$ python -q
>>> import numpy as np
>>> np.set_printoptions(precision=3, suppress=True, linewidth=100)
>>> F = np.load("w.npy")
>>> F
array([[-2.7,  0.4, -0.8],
       [ 0.9, -0.4,  0.5],
       [-1.8,  0.5, -0.1],
       [-1.8, -0.8,  0. ],
       [ 2.1,  0.5, -1.7]])
>>> O = F.astype(float).copy()
>>> for j in range(3):
...     O[:, j] -= O[:, :j] @ (O[:, :j].T @ O[:, j])
...     O[:, j] /= np.linalg.norm(O[:, j])
... 
>>> np.round(O.T @ F, 3) + 0
array([[ 4.358,  0.034, -0.179],
       [ 0.   ,  1.208, -1.171],
       [ 0.   ,  0.   ,  1.545]])
>>> vec = np.array([0, -1, -2])
>>> (F @ vec).argmax()
np.int64(4)
>>> np.linalg.norm(F @ vec) <= np.linalg.norm(F, 2) * np.linalg.norm(vec) + 1e-9
np.True_
>>> F @ np.ones(3)
array([-3.1,  1. , -1.4, -2.6,  0.9])
>>> F @ (2 * vec)
array([ 2.4, -1.2, -0.6,  1.6,  5.8])
>>> np.einsum("ij,j->i", F, vec)
array([ 1.2, -0.6, -0.3,  0.8,  2.9])
>>> np.sign((F @ vec).round(6))
array([ 1., -1., -1.,  1.,  1.])
>>> vec = np.array([0, 0, 1])
>>> target = F @ vec
>>> np.round(np.linalg.pinv(F) @ F, 3) + 0
array([[1., 0., 0.],
       [0., 1., 0.],
       [0., 0., 1.]])
>>> target
array([-0.8,  0.5, -0.1,  0. , -1.7])
>>> rng = np.random.default_rng(6460)
>>> target = target + 0.3 * rng.normal(size=5)
>>> target
array([-0.532,  0.588, -0.506,  0.637, -1.986])
>>> beta, *_ = np.linalg.lstsq(F, target)
>>> np.round(F.T @ (target - F @ beta), 3) + 0
array([0., 0., 0.])
>>> round(float(np.linalg.norm(target - F @ beta)), 3)
0.303
>>> [round(float(np.linalg.norm(np.linalg.solve(F.T @ F + lam * np.eye(3), F.T @ target))), 2) for lam in (0, 1, 10, 100)]
[1.08, 0.86, 0.33, 0.05]
>>> beta
array([-0.09 , -0.715,  0.808])
>>> B = np.array([[-3, -9, -8, 0, -9, 6, 8],
...     [9, 0, 1, -9, 8, 6, -7],
...     [1, -7, 2, 0, -9, -9, 2],
...     [6, 3, 1, 3, -6, 2, -9],
...     [-6, -4, 0, -2, 6, 0, -6],
...     [-5, 2, -7, 8, 8, 0, -9],
...     [-1, -5, 3, 8, 3, -2, 5]])
>>> m1 = np.tril(B)
>>> m1
array([[-3,  0,  0,  0,  0,  0,  0],
       [ 9,  0,  0,  0,  0,  0,  0],
       [ 1, -7,  2,  0,  0,  0,  0],
       [ 6,  3,  1,  3,  0,  0,  0],
       [-6, -4,  0, -2,  6,  0,  0],
       [-5,  2, -7,  8,  8,  0,  0],
       [-1, -5,  3,  8,  3, -2,  5]])
>>> # triangular, det is the product of the diagonal
>>> B = np.array([[1, -3, -6], [-6, -7, -2], [-1, 5, 1]])
>>> np.linalg.matrix_rank(np.vstack([F, B.T]))
np.int64(3)
>>> idx = rng.permutation(7)
>>> idx
array([4, 1, 0, 3, 6, 5, 2])
>>> B = m1[idx][:, idx]
>>> B
array([[ 6, -4, -6, -2,  0,  0,  0],
       [ 0,  0,  9,  0,  0,  0,  0],
       [ 0,  0, -3,  0,  0,  0,  0],
       [ 0,  3,  6,  3,  0,  0,  1],
       [ 3, -5, -1,  8,  5, -2,  3],
       [ 8,  2, -5,  8,  0,  0, -7],
       [ 0, -7,  1,  0,  0,  0,  2]])
>>> np.trace(B)
np.int64(13)
